In [1]: import numpy as np

In [2]: np.set_printoptions(precision=2, suppress=True, linewidth=120, legacy="1.25")

In [3]: E = np.load("out6.npy")

In [4]: E
Out[4]: 
array([[0.14, 0.07, 0.21, 0.21, 0.14, 0.21],
       [0.14, 0.21, 0.21, 0.07, 0.21, 0.14],
       [0.14, 0.14, 0.21, 0.14, 0.21, 0.14],
       [0.22, 0.  , 0.11, 0.22, 0.11, 0.33],
       [0.09, 0.18, 0.27, 0.27, 0.18, 0.  ],
       [0.  , 0.3 , 0.3 , 0.1 , 0.1 , 0.2 ]])

In [5]: def softmax(z):
   ...:     e = np.exp(z - z.max(axis=-1, keepdims=True))
   ...:     return e / e.sum(axis=-1, keepdims=True)
   ...: 

In [6]: softmax(E).sum(axis=1)
Out[6]: array([1., 1., 1., 1., 1., 1.])

In [7]: softmax(10 * E[3])
Out[7]: array([0.17, 0.02, 0.06, 0.17, 0.06, 0.52])

In [8]: softmax(E[3])
Out[8]: array([0.18, 0.14, 0.16, 0.18, 0.16, 0.2 ])

In [9]: softmax(E[3] + 2)
Out[9]: array([0.18, 0.14, 0.16, 0.18, 0.16, 0.2 ])

In [10]: att = E @ E.T / np.sqrt(6)

In [11]: softmax(att)[3] @ E
Out[11]: array([0.12, 0.15, 0.22, 0.17, 0.16, 0.17])

In [12]: softmax(att)
Out[12]: 
array([[0.17, 0.17, 0.17, 0.17, 0.17, 0.17],
       [0.17, 0.17, 0.17, 0.16, 0.17, 0.17],
       [0.17, 0.17, 0.17, 0.17, 0.17, 0.17],
       [0.17, 0.17, 0.17, 0.17, 0.16, 0.16],
       [0.17, 0.17, 0.17, 0.16, 0.17, 0.17],
       [0.17, 0.17, 0.17, 0.16, 0.17, 0.17]])

In [13]: softmax(att).round(6).argmax(axis=1)
Out[13]: array([3, 5, 4, 3, 4, 5])

In [14]: rng = np.random.default_rng(9047)

In [15]: lab = rng.permutation(6)

In [16]: B = E[:, lab] * rng.choice([-1, 1], 6)

In [17]: B
Out[17]: 
array([[-0.14, -0.14,  0.21, -0.21,  0.07,  0.21],
       [-0.21, -0.14,  0.14, -0.21,  0.21,  0.07],
       [-0.21, -0.14,  0.14, -0.21,  0.14,  0.14],
       [-0.11, -0.22,  0.33, -0.11,  0.  ,  0.22],
       [-0.18, -0.09,  0.  , -0.27,  0.18,  0.27],
       [-0.1 , -0.  ,  0.2 , -0.3 ,  0.3 ,  0.1 ]])

In [18]: Uu, _, VT = np.linalg.svd(E.T @ B)

In [19]: lab
Out[19]: array([4, 0, 5, 2, 1, 3])

In [20]: np.round(Uu @ VT, 2) + 0
Out[20]: 
array([[ 0., -1.,  0.,  0.,  0.,  0.],
       [ 0.,  0.,  0.,  0.,  1.,  0.],
       [ 0.,  0.,  0., -1.,  0.,  0.],
       [ 0.,  0.,  0.,  0.,  0.,  1.],
       [-1.,  0.,  0.,  0.,  0.,  0.],
       [ 0.,  0.,  1.,  0.,  0.,  0.]])

In [21]: mat = np.loadtxt("x.csv", delimiter=",")

In [22]: mat
Out[22]: 
array([[-1.,  0.,  0.,  0.,  0.,  0.,  0.,  0.,  0.,  0.,  0.,  0.],
       [ 6.,  5.,  0.,  0.,  0.,  0.,  0.,  0.,  0.,  0.,  0.,  0.],
       [-9., -7.,  8.,  0.,  0.,  0.,  0.,  0.,  0.,  0.,  0.,  0.],
       [-5., -8., -9., -1.,  0.,  0.,  0.,  0.,  0.,  0.,  0.,  0.],
       [-4.,  1.,  1., -7., -5.,  0.,  0.,  0.,  0.,  0.,  0.,  0.],
       [-4.,  4., -8.,  4., -8.,  1.,  0.,  0.,  0.,  0.,  0.,  0.],
       [-7.,  2., -9., -9., -3., -8., -2.,  0.,  0.,  0.,  0.,  0.],
       [-4., -4., -1., -6.,  8.,  5.,  7.,  1.,  0.,  0.,  0.,  0.],
       [-2., -6.,  0., -9., -8., -8.,  3.,  5., -5.,  0.,  0.,  0.],
       [-2.,  3.,  1.,  3.,  1., -3., -9.,  4., -7., -6.,  0.,  0.],
       [-3., -8.,  1.,  0.,  1.,  5.,  7.,  5., -1., -8., -4.,  0.],
       [-8., -2.,  0.,  1., -7., -1., -2., -9.,  8., -9.,  6., -3.]])

In [23]: np.linalg.matrix_rank(mat - mat[0, 0] * np.eye(12))
Out[23]: 11

In [24]: mat @ mat
Out[24]: 
array([[   1.,    0.,    0.,    0.,    0.,    0.,    0.,    0.,    0.,    0.,    0.,    0.],
       [  24.,   25.,    0.,    0.,    0.,    0.,    0.,    0.,    0.,    0.,    0.,    0.],
       [-105.,  -91.,   64.,    0.,    0.,    0.,    0.,    0.,    0.,    0.,    0.,    0.],
       [  43.,   31.,  -63.,    1.,    0.,    0.,    0.,    0.,    0.,    0.,    0.,    0.],
       [  56.,   49.,   66.,   42.,   25.,    0.,    0.,    0.,    0.,    0.,    0.,    0.],
       [ 108.,   40., -116.,   56.,   32.,    1.,    0.,    0.,    0.,    0.,    0.,    0.],
       [ 203.,  106.,   88.,   16.,   85.,    8.,    4.,    0.,    0.,    0.,    0.,    0.],
       [ -86.,   73.,  -50.,  -99.,  -93.,  -46.,   -7.,    1.,    0.,    0.,    0.,    0.],
       [  44.,   18.,  105.,   21.,  175.,   33.,   14.,  -20.,   25.,    0.,    0.,    0.],
       [  77.,  -37.,   77.,   80.,  128.,  163.,   79.,  -55.,   77.,   36.,    0.,    0.],
       [-117.,  -18., -111.,  -95.,  -30.,  -14.,   62.,  -52.,   65.,   80.,   16.,    0.],
       [  81., -114.,   16.,   14.,  -69.,  -34.,   94.,   52.,   -7.,   33.,  -42.,    9.]])

In [25]: np.prod(np.diag(mat)), np.round(np.linalg.det(mat), 2)
Out[25]: (144000.0, 144000.0)

In [26]: J = np.array([[-45.0, -36.0, 6.0, 23.0],
    ...:     [64.0, 52.0, -12.0, -32.0],
    ...:     [64.0, 54.0, -14.0, -32.0],
    ...:     [-10.0, -6.0, -6.0, 6.0]])

In [27]: B = np.array([[2, 3], [2, 0], [1, 0], [1, 1]])

In [28]: np.einsum("ik,kj->ji", J, B)
Out[28]: 
array([[-133.,  188.,  190.,  -32.],
       [-112.,  160.,  160.,  -24.]])

In [29]: B.T @ J.T
Out[29]: 
array([[-133.,  188.,  190.,  -32.],
       [-112.,  160.,  160.,  -24.]])

In [30]: np.einsum("ij,ij->i", J, J)
Out[30]: array([3886., 7968., 8232.,  208.])

In [31]: np.linalg.matrix_rank(np.vstack([J, B.T]))
Out[31]: 4

In [32]: Uu, sig, VT = np.linalg.svd(J)

In [33]: sig
Out[33]: array([142.19,   8.64,   0.8 ,   0.13])

In [34]: B = Uu[:, :1] @ np.diag(sig[:1]) @ VT[:1]

In [35]: np.round(np.abs(J - B).max(), 2)
Out[35]: 7.57

In [36]: np.linalg.matrix_rank(B)
Out[36]: 1

In [37]: np.round(np.linalg.norm(J - B) / np.linalg.norm(J), 2)
Out[37]: 0.06

In [38]: softmax(J).sum(axis=1)
Out[38]: array([1., 1., 1., 1.])

In [39]: att = J @ J.T / np.sqrt(4)

In [40]: np.round(softmax(att + np.triu(np.full(att.shape, -np.inf), 1)), 2) + 0
Out[40]: 
array([[1., 0., 0., 0.],
       [0., 1., 0., 0.],
       [0., 0., 1., 0.],
       [1., 0., 0., 0.]])

In [41]: np.round(softmax(att), 2) + 0
Out[41]: 
array([[1., 0., 0., 0.],
       [0., 0., 1., 0.],
       [0., 0., 1., 0.],
       [1., 0., 0., 0.]])

In [42]: Uu, sig, VT = np.linalg.svd(J, full_matrices=False)

In [43]: np.abs(VT[0])
Out[43]: array([0.71, 0.59, 0.13, 0.36])

In [44]: np.round(sig / sig[0], 2) + 0
Out[44]: array([1.  , 0.06, 0.01, 0.  ])

In [45]: round(np.sqrt((sig ** 2).sum()), 2), round(float(np.linalg.norm(J)), 2)
Out[45]: (142.46, 142.46)

In [46]: np.round(VT @ VT.T, 2) + 0
Out[46]: 
array([[1., 0., 0., 0.],
       [0., 1., 0., 0.],
       [0., 0., 1., 0.],
       [0., 0., 0., 1.]])

In [47]: np.allclose(Uu * sig @ VT, J)
Out[47]: True

In [48]: np.cumsum(sig ** 2) / np.sum(sig ** 2)
Out[48]: array([1., 1., 1., 1.])

In [49]: (sig > 1e-8).sum()
Out[49]: 4

In [50]: hat = np.triu(np.array([[-2, 2, 0, 5], [-3, 8, -7, -2], [0, -1, -8, 2], [1, -4, -6, -7]]), 1) + np.eye(4)

In [51]: B = hat @ J @ np.linalg.inv(hat)

In [52]: np.poly(B)
Out[52]: array([  1.,   1., -66., -64., 128.])

In [53]: np.round(np.linalg.det(B), 2)
Out[53]: 128.0

In [54]: np.trace(B), np.trace(J)
Out[54]: (-1.0, -1.0)

In [55]: hat @ J - J @ hat
Out[55]: 
array([[  78.,  164., -306.,  107.],
       [-428., -494.,  474.,   20.],
       [ -20., -140.,  366., -172.],
       [   0.,   20.,  -42.,   50.]])

In [56]: F = np.load("data.npy")

In [57]: F
Out[57]: 
array([[ 1,  0,  0,  0,  0,  0,  0,  0,  0,  0,  0],
       [ 1,  2,  0,  0,  0,  0,  0,  0,  0,  0,  0],
       [-1,  1,  0,  0,  0,  0,  0,  0,  0,  0,  0],
       [ 2, -2,  2,  2,  0,  0,  0,  0,  0,  0,  0],
       [ 0, -1,  2,  0,  0,  0,  0,  0,  0,  0,  0],
       [ 2,  0,  0,  2,  2,  0,  0,  0,  0,  0,  0],
       [-2,  2,  2,  1, -2,  2,  0,  0,  0,  0,  0],
       [ 0,  1, -2, -2,  2, -1,  1,  2,  0,  0,  0],
       [-1,  2,  2,  0,  0,  0, -1,  1, -2,  0,  0],
       [-2, -1, -2,  1,  2,  2,  1,  1, -2,  0,  0],
       [ 0, -2,  2, -2, -1, -2, -1,  1, -1,  2,  0]])

In [58]: Uu, sig, VT = np.linalg.svd(F)

In [59]: sig
Out[59]: array([6.47, 5.91, 5.34, 4.41, 3.7 , 1.64, 1.23, 0.92, 0.61, 0.25, 0.  ])

In [60]: np.argmax(sig[:-1] / (sig[1:] + 1e-6)) + 1
Out[60]: 10

In [61]: B = Uu[:, :10] @ np.diag(sig[:10]) @ VT[:10]

In [62]: np.linalg.matrix_rank(F, rtol=0.05)
Out[62]: 9

In [63]: round(np.linalg.norm(F - B, 2), 2), sig[10]
Out[63]: (0.0, 0.0)

In [64]: np.linalg.cond(F) > 100
Out[64]: True

In [65]: np.argsort(-np.linalg.norm(F, axis=0).round(6), kind="stable")[:3]
Out[65]: array([2, 1, 0])

In [66]: np.sort(np.linalg.eigvals(F))
Out[66]: array([-2.,  0.,  0.,  0.,  0.,  0.,  0.,  1.,  2.,  2.,  2.])

In [67]: np.unique(F.round(6), axis=0).shape
Out[67]: (11, 11)

In [68]: np.linalg.lstsq(F[:-1].T, F[-1])[2]
Out[68]: 9

In [69]: data = np.load("mat.npy")

In [70]: data
Out[70]: 
array([[ 6.,  4.,  6.,  0.,  6.,  4.,  6.],
       [ 4.,  6.,  6.,  0.,  6.,  4.,  6.],
       [ 6.,  6., 11.,  0.,  9.,  6.,  9.],
       [ 0.,  0.,  0.,  2.,  0.,  0.,  0.],
       [ 6.,  6.,  9.,  0., 11.,  6.,  9.],
       [ 4.,  4.,  6.,  0.,  6.,  6.,  6.],
       [ 6.,  6.,  9.,  0.,  9.,  6., 11.]])

In [71]: f = np.array([7, -6, 9])

In [72]: np.correlate(data[5], data[1], "full")
Out[72]: array([ 24.,  40.,  76.,  48.,  96., 108., 172., 112.,  96.,  72.,  96.,  60.,  24.])

In [73]: np.polyval(f, data[5])
Out[73]: array([ 97.,  97., 225.,   9., 225., 225., 225.])

In [74]: np.convolve(data[5], f)
Out[74]: array([28.,  4., 54.,  0., 96.,  6., 60., 18., 54.])

In [75]: Lm = np.linalg.cholesky(data)

In [76]: Lm @ Lm.T
Out[76]: 
array([[ 6.,  4.,  6.,  0.,  6.,  4.,  6.],
       [ 4.,  6.,  6.,  0.,  6.,  4.,  6.],
       [ 6.,  6., 11.,  0.,  9.,  6.,  9.],
       [ 0.,  0.,  0.,  2.,  0.,  0.,  0.],
       [ 6.,  6.,  9.,  0., 11.,  6.,  9.],
       [ 4.,  4.,  6.,  0.,  6.,  6.,  6.],
       [ 6.,  6.,  9.,  0.,  9.,  6., 11.]])

In [77]: np.diag(Lm) ** 2
Out[77]: array([6.  , 3.33, 3.8 , 2.  , 2.95, 2.29, 2.56])

In [78]: data / np.sqrt(np.outer(np.diag(data), np.diag(data)))
Out[78]: 
array([[1.  , 0.67, 0.74, 0.  , 0.74, 0.67, 0.74],
       [0.67, 1.  , 0.74, 0.  , 0.74, 0.67, 0.74],
       [0.74, 0.74, 1.  , 0.  , 0.82, 0.74, 0.82],
       [0.  , 0.  , 0.  , 1.  , 0.  , 0.  , 0.  ],
       [0.74, 0.74, 0.82, 0.  , 1.  , 0.74, 0.82],
       [0.67, 0.67, 0.74, 0.  , 0.74, 1.  , 0.74],
       [0.74, 0.74, 0.82, 0.  , 0.82, 0.74, 1.  ]])

In [79]: Uu, sig, VT = np.linalg.svd(data)

In [80]: np.argmax(sig[:-1] / (sig[1:] + 1e-6)) + 1
Out[80]: 1

In [81]: sig
Out[81]: array([41.,  2.,  2.,  2.,  2.,  2.,  2.])

In [82]: B = Uu[:, :1] @ np.diag(sig[:1]) @ VT[:1]

In [83]: np.linalg.matrix_rank(B)
Out[83]: 1

In [84]: B
Out[84]: 
array([[4.21, 4.21, 6.31, 0.  , 6.31, 4.21, 6.31],
       [4.21, 4.21, 6.31, 0.  , 6.31, 4.21, 6.31],
       [6.31, 6.31, 9.46, 0.  , 9.46, 6.31, 9.46],
       [0.  , 0.  , 0.  , 0.  , 0.  , 0.  , 0.  ],
       [6.31, 6.31, 9.46, 0.  , 9.46, 6.31, 9.46],
       [4.21, 4.21, 6.31, 0.  , 6.31, 4.21, 6.31],
       [6.31, 6.31, 9.46, 0.  , 9.46, 6.31, 9.46]])

In [85]: np.linalg.matrix_rank(data, rtol=0.05)
Out[85]: 1

In [86]: round(float(np.linalg.norm(data - B, 2)), 2), round(float(sig[1]), 2)
Out[86]: (2.0, 2.0)
